In [1]: import numpy as np

In [2]: np.set_printoptions(precision=1, suppress=True, linewidth=200, legacy="1.25")

In [3]: def tidy(a):
   ...:     return np.round(a, 1) + 0
   ...: 

In [4]: K = np.load("sample12.npy")

In [5]: tidy(K)
Out[5]: 
array([[ 0.9,  0. , -0.5,  0. ,  0. ,  0. ],
       [ 0. ,  1. ,  0. ,  0. ,  0. ,  0. ],
       [ 0.5,  0. ,  0.9,  0. ,  0. ,  0. ],
       [ 0. ,  0. ,  0. ,  1. ,  0. ,  0. ],
       [ 0. ,  0. ,  0. ,  0. ,  1. ,  0. ],
       [ 0. ,  0. ,  0. ,  0. ,  0. ,  1. ]])

In [6]: # keeps lengths

In [7]: rng = np.random.default_rng(57195)

In [8]: z = rng.permutation(6)

In [9]: z
Out[9]: array([2, 5, 3, 4, 1, 0])

In [10]: out = K[z][:, z]

In [11]: np.allclose(out, K)
Out[11]: False

In [12]: tidy(out)
Out[12]: 
array([[ 0.9,  0. ,  0. ,  0. ,  0. ,  0.5],
       [ 0. ,  1. ,  0. ,  0. ,  0. ,  0. ],
       [ 0. ,  0. ,  1. ,  0. ,  0. ,  0. ],
       [ 0. ,  0. ,  0. ,  1. ,  0. ,  0. ],
       [ 0. ,  0. ,  0. ,  0. ,  1. ,  0. ],
       [-0.5,  0. ,  0. ,  0. ,  0. ,  0.9]])

In [13]: tidy(np.sort(np.abs(np.linalg.eigvals(out))))
Out[13]: array([1., 1., 1., 1., 1., 1.])

In [14]: tidy(np.linalg.det(out)), tidy(np.linalg.det(K[z]))
Out[14]: (1.0, -1.0)

In [15]: arr = np.array([[1, 0, 0, 0, 0, 0, 0],
    ...:     [0, 0, 0, 0, 0, 0, 0],
    ...:     [0, 0, 0, 0, 0, 0, 0],
    ...:     [0, 0, 0, -2, 0, -2, 0],
    ...:     [0, 0, 0, 0, 0, 0, 0]])

In [16]: np.linalg.matrix_rank(arr, rtol=0.1)
Out[16]: 2

In [17]: np.linalg.cond(arr) > 100
Out[17]: True

In [18]: tidy(np.linalg.norm(arr, 2) / np.linalg.norm(arr))
Out[18]: 0.9

In [19]: data = np.loadtxt("data.csv", delimiter=",")

In [20]: data
Out[20]: 
array([[4., 7., 1., 4., 0.],
       [6., 5., 0., 3., 0.],
       [2., 7., 1., 0., 0.],
       [4., 5., 6., 8., 0.],
       [0., 0., 0., 0., 3.]])

In [21]: def softmax(z):
    ...:     e = np.exp(z - z.max(axis=-1, keepdims=True))
    ...:     return e / e.sum(axis=-1, keepdims=True)
    ...: 

In [22]: tidy(softmax(data).sum(axis=1))
Out[22]: array([1., 1., 1., 1., 1.])

In [23]: tidy(softmax(data[4]))
Out[23]: array([0. , 0. , 0. , 0. , 0.8])

In [24]: scores = data @ data.T / np.sqrt(5)

In [25]: tidy(softmax(scores)[4] @ data)
Out[25]: array([0.3, 0.4, 0.1, 0.3, 2.8])
